% python3 -q
>>> import numpy as np
>>> np.set_printoptions(precision=3, suppress=True, linewidth=200)
>>> M2 = np.array([[0, 0], [0, 2]])
>>> Z = np.array([[1, -2, -3, 0, -3],
...     [3, 3, 2, 3, 3],
...     [1, 3, -2, -2, -2],
...     [-1, -2, 3, 0, -2],
...     [-1, -2, -1, 1, 1]])
>>> data = np.block([[M2, np.array([[0, 1, -3, -1, 0], [-3, -2, -2, 1, 0]])], [np.zeros((5, 2)), Z]])
>>> print(data)
[[ 0.  0.  0.  1. -3. -1.  0.]
 [ 0.  2. -3. -2. -2.  1.  0.]
 [ 0.  0.  1. -2. -3.  0. -3.]
 [ 0.  0.  3.  3.  2.  3.  3.]
 [ 0.  0.  1.  3. -2. -2. -2.]
 [ 0.  0. -1. -2.  3.  0. -2.]
 [ 0.  0. -1. -2. -1.  1.  1.]]
>>> rng = np.random.default_rng(9890)
>>> z = rng.permutation(7)
>>> z
array([4, 6, 5, 2, 3, 0, 1])
>>> M2 = data[z][:, z]
>>> np.allclose(M2, data)
False
>>> print(np.sort(np.abs(np.linalg.eigvals(M2))))
[0.    2.    2.036 2.17  2.17  4.111 4.111]
>>> M2
array([[-2., -2., -2.,  1.,  3.,  0.,  0.],
       [-1.,  1.,  1., -1., -2.,  0.,  0.],
       [ 3., -2.,  0., -1., -2.,  0.,  0.],
       [-3., -3.,  0.,  1., -2.,  0.,  0.],
       [ 2.,  3.,  3.,  3.,  3.,  0.,  0.],
       [-3.,  0., -1.,  0.,  1.,  0.,  0.],
       [-2.,  0.,  1., -3., -2.,  0.,  2.]])
>>> arr = np.loadtxt("layer1.csv", delimiter=",")
>>> arr
array([[ 1.,  1., -1., -1.,  1.,  1., -1., -1.],
       [ 1.,  1., -1., -1., -1., -1.,  1.,  1.],
       [ 1., -1., -1.,  1.,  1., -1., -1.,  1.],
       [ 1., -1., -1.,  1., -1.,  1.,  1., -1.],
       [ 1.,  1.,  1.,  1.,  1.,  1.,  1.,  1.],
       [ 1.,  1.,  1.,  1., -1., -1., -1., -1.],
       [ 1., -1.,  1., -1., -1.,  1., -1.,  1.],
       [ 1., -1.,  1., -1.,  1., -1.,  1., -1.]])
>>> arr @ arr.T
array([[8., 0., 0., 0., 0., 0., 0., 0.],
       [0., 8., 0., 0., 0., 0., 0., 0.],
       [0., 0., 8., 0., 0., 0., 0., 0.],
       [0., 0., 0., 8., 0., 0., 0., 0.],
       [0., 0., 0., 0., 8., 0., 0., 0.],
       [0., 0., 0., 0., 0., 8., 0., 0.],
       [0., 0., 0., 0., 0., 0., 8., 0.],
       [0., 0., 0., 0., 0., 0., 0., 8.]])
>>> print(np.linalg.pinv(arr))
[[ 0.125  0.125  0.125  0.125  0.125  0.125  0.125  0.125]
 [ 0.125  0.125 -0.125 -0.125  0.125  0.125 -0.125 -0.125]
 [-0.125 -0.125 -0.125 -0.125  0.125  0.125  0.125  0.125]
 [-0.125 -0.125  0.125  0.125  0.125  0.125 -0.125 -0.125]
 [ 0.125 -0.125  0.125 -0.125  0.125 -0.125 -0.125  0.125]
 [ 0.125 -0.125 -0.125  0.125  0.125 -0.125  0.125 -0.125]
 [-0.125  0.125 -0.125  0.125  0.125 -0.125 -0.125  0.125]
 [-0.125  0.125  0.125 -0.125  0.125 -0.125  0.125 -0.125]]
>>> arr[:, 5] @ arr[:, 2]
np.float64(0.0)
